% python3 -q
>>> import numpy as np
>>> import numpy.linalg as la
>>> np.set_printoptions(precision=3, suppress=True, linewidth=160)
>>> F = np.load("block14.npy")
>>> print(F)
[[ 0 -1  0]
 [ 1  0  0]
 [ 0  0  0]]
>>> print(np.argsort(-la.norm(F, axis=0).round(6), kind="stable")[:3])
[0 1 2]
>>> print(round(la.norm(F, 2) / la.norm(F), 3))
0.707
>>> print(la.matrix_rank(F, rtol=0.1))
2
>>> rng = np.random.default_rng(550)
>>> z = rng.permutation(3)
>>> print(z)
[0 1 2]
>>> M2 = F[z][:, z]
>>> print(np.trace(M2))
0
>>> print(np.allclose(M2, F))
True
>>> print(M2)
[[ 0 -1  0]
 [ 1  0  0]
 [ 0  0  0]]
>>> print(np.sort(la.eigvals(F).real))
[0. 0. 0.]
>>> print(F @ F)
[[-1  0  0]
 [ 0 -1  0]
 [ 0  0  0]]
>>> r = la.matrix_rank(F)
>>> print(r)
2
>>> N = la.svd(F)[2][r:].T
>>> print([int(la.matrix_rank(np.delete(F, i, axis=0))) for i in range(3)])
[1, 1, 2]
>>> print([int(la.matrix_rank(F[:, :j + 1])) for j in range(3)])
[1, 2, 2]
>>> print(F @ N)
[[0.]
 [0.]
 [0.]]
>>> print(N[:, 0] / N[np.abs(N[:, 0]).round(6).argmax(), 0])
[0. 0. 1.]
>>> print(la.matrix_rank(F.T @ F), la.matrix_rank(F @ F.T))
2 2
>>> K = np.load("arr.npy")
>>> print(K)
[[ 0.971 -0.206 -0.088 -0.088]
 [-0.206 -0.441 -0.618 -0.618]
 [-0.088 -0.618  0.735 -0.265]
 [-0.088 -0.618 -0.265  0.735]]
>>> t3 = np.stack([F, -1 * F, F[::-1]])
>>> print(t3.sum(axis=0))
[[ 0  0  0]
 [ 1  0  0]
 [ 0 -1  0]]
>>> print(la.matrix_rank(t3))
[2 2 2]
>>> print(t3.shape)
(3, 3, 3)
>>> print(la.det(t3))
[0. 0. 0.]
>>> arr = np.array([[1, 0, 0, 0], [0, 0, 0, 1], [0, 0, 1, 0], [0, 1, 0, 0]])
>>> print([round(float(la.det(arr[:i, :i])), 2) + 0 for i in range(1, 5)])
[1.0, 0.0, 0.0, -1.0]
>>> print(np.all(la.eigvalsh(arr) > 0))
False
>>> C = np.sign(np.array([[-1, 3, -1], [-3, -1, 0], [1, -3, 3]]))
>>> M2 = (np.tril(C, -1) + np.eye(3)) @ (np.triu(C, 1) + np.eye(3))
>>> ev = np.array([1, 1, 2])
>>> m1 = np.rint(M2 * ev @ la.inv(M2)) + 0
>>> print(m1)
[[ 1. -1. -1.]
 [ 0.  2.  1.]
 [ 0.  0.  1.]]
>>> ev, vecs = la.eig(m1)
>>> print(np.prod(ev))
2.0
>>> print(np.sort(la.eigvals(la.inv(m1))))
[0.5 1.  1. ]
>>> print(np.sort(la.eigvals(m1 @ m1)))
[1. 1. 4.]
>>> print(np.sort(la.eigvals(m1.T)))
[1. 1. 2.]
>>> J = np.load("w.npy")
>>> print(J)
[[3 1]
 [1 2]]
>>> M2 = la.inv(J)
>>> print(round(la.det(J) * la.det(M2), 3))
1.0
>>> print(J @ M2)
[[1. 0.]
 [0. 1.]]
>>> print(M2)
[[ 0.4 -0.2]
 [-0.2  0.6]]
>>> M = np.array([[1.1, -2.0, 2.0],
...     [0.1, -0.2, 0.9],
...     [1.4, -0.2, -1.1],
...     [0.3, 1.7, -0.2],
...     [-1.5, 0.9, -2.3],
...     [1.1, -0.1, 0.8],
...     [0.0, 0.0, 1.3],
...     [-0.6, 1.8, 1.2],
...     [-1.1, 0.3, -0.3],
...     [1.2, 0.1, 0.6],
...     [1.4, -0.5, -0.7],
...     [-0.6, -0.6, -2.1],
...     [0.1, 0.3, 0.8],
...     [0.0, -1.6, -1.8],
...     [2.1, 0.1, -1.7],
...     [0.8, -0.7, -0.3],
...     [1.1, 0.9, 1.0],
...     [-1.6, -1.0, -0.2],
...     [0.1, -1.0, -0.7],
...     [-1.0, 0.1, -1.1],
...     [1.8, -1.2, -0.2]])
>>> M[:, 1] = -2 * M[:, 2] + 0.3 * rng.normal(size=21)
>>> print(M)
[[ 1.1   -4.124  2.   ]
 [ 0.1   -2.348  0.9  ]
 [ 1.4    2.025 -1.1  ]
 [ 0.3   -0.107 -0.2  ]
 [-1.5    4.432 -2.3  ]
 [ 1.1   -1.737  0.8  ]
 [ 0.    -2.477  1.3  ]
 [-0.6   -2.909  1.2  ]
 [-1.1    0.859 -0.3  ]
 [ 1.2   -1.703  0.6  ]
 [ 1.4    1.099 -0.7  ]
 [-0.6    3.884 -2.1  ]
 [ 0.1   -1.558  0.8  ]
 [ 0.     3.473 -1.8  ]
 [ 2.1    3.753 -1.7  ]
 [ 0.8    0.94  -0.3  ]
 [ 1.1   -2.175  1.   ]
 [-1.6    0.399 -0.2  ]
 [ 0.1    1.46  -0.7  ]
 [-1.     2.305 -1.1  ]
 [ 1.8    0.944 -0.2  ]]
>>> D = la.norm(M[:, None] - M[None], axis=-1)
>>> print((D + 1e9 * np.eye(21)).round(6).argmin(axis=1))
[ 6  6 10 15 11  9  1  6 17  5 20 13  1 11  2 10  5  8 15 18 10]
>>> print(np.unravel_index(D.round(6).argmax(), D.shape))
(np.int64(0), np.int64(4))
>>> print(D.mean(axis=1).argmax())
4
>>> C2 = np.cov(M, rowvar=False)
>>> print(C2.shape)
(3, 3)
>>> print(M.std(axis=0))
[1.054 2.435 1.181]
>>> print(np.argsort(-M.std(axis=0).round(6), kind="stable"))
[1 2 0]
>>> print(np.polyfit(M[:, 2], M[:, 1], 1))
[-2.046 -0.093]
>>> data = np.arange(16).reshape(4, 4) + 4
>>> print(data)
[[ 4  5  6  7]
 [ 8  9 10 11]
 [12 13 14 15]
 [16 17 18 19]]
>>> z = rng.permutation(4)
>>> print(z)
[3 0 2 1]
>>> M2 = data[z][:, z]
>>> print(np.round(la.det(M2), 3), np.round(la.det(data[z]), 3))
0.0 -0.0
>>> print(np.trace(M2))
46
>>> print(np.round(np.sort(np.abs(la.eigvals(M2))), 3) + 0)
[ 0.     0.     1.678 47.678]
>>> Uu, sigma, vt = la.svd(data)
>>> print(np.argmax(sigma[:-1] / (sigma[1:] + 1e-6)) + 1)
2
>>> M2 = Uu[:, :2] @ np.diag(sigma[:2]) @ vt[:2]
>>> print(round(np.abs(data - M2).max(), 3))
0.0
>>> E = np.array([[-2.0, 4.0, 0.0], [4.0, 1.0, 4.0], [0.0, 4.0, 2.0]])
>>> ev, vecs = la.eigh(E)
>>> x0 = np.array([1, -2, 1])
>>> print(vecs * np.maximum(ev, 0) @ vecs.T)
[[0.757 1.533 1.302]
 [1.533 3.208 2.835]
 [1.302 2.835 2.615]]
>>> print(np.round(x0 @ E @ x0 / (x0 @ x0), 3), round(ev[0], 3), np.round(ev[-1], 3))
-4.667 -5.58 6.469
>>> print(vecs * np.abs(ev) @ vecs.T)
[[ 3.514 -0.935  2.604]
 [-0.935  5.417  1.669]
 [ 2.604  1.669  3.23 ]]
>>> print(la.eigvalsh(E[1:, 1:]))
[-2.531  5.531]
>>> ev, vecs = la.eigh(K)
>>> x0 = np.array([-1, 3, 1, 0])
>>> print(np.round(vecs * np.abs(ev) @ vecs.T, 3) + 0)
[[1. 0. 0. 0.]
 [0. 1. 0. 0.]
 [0. 0. 1. 0.]
 [0. 0. 0. 1.]]
>>> x0 = np.array([6, -5, -6])
>>> target = E @ x0
>>> print(target)
[-32.  -5. -32.]
>>> print(la.solve(E, target))
[ 6. -5. -6.]
>>> print(la.solve(E.T, E[0]))
[1. 0. 0.]
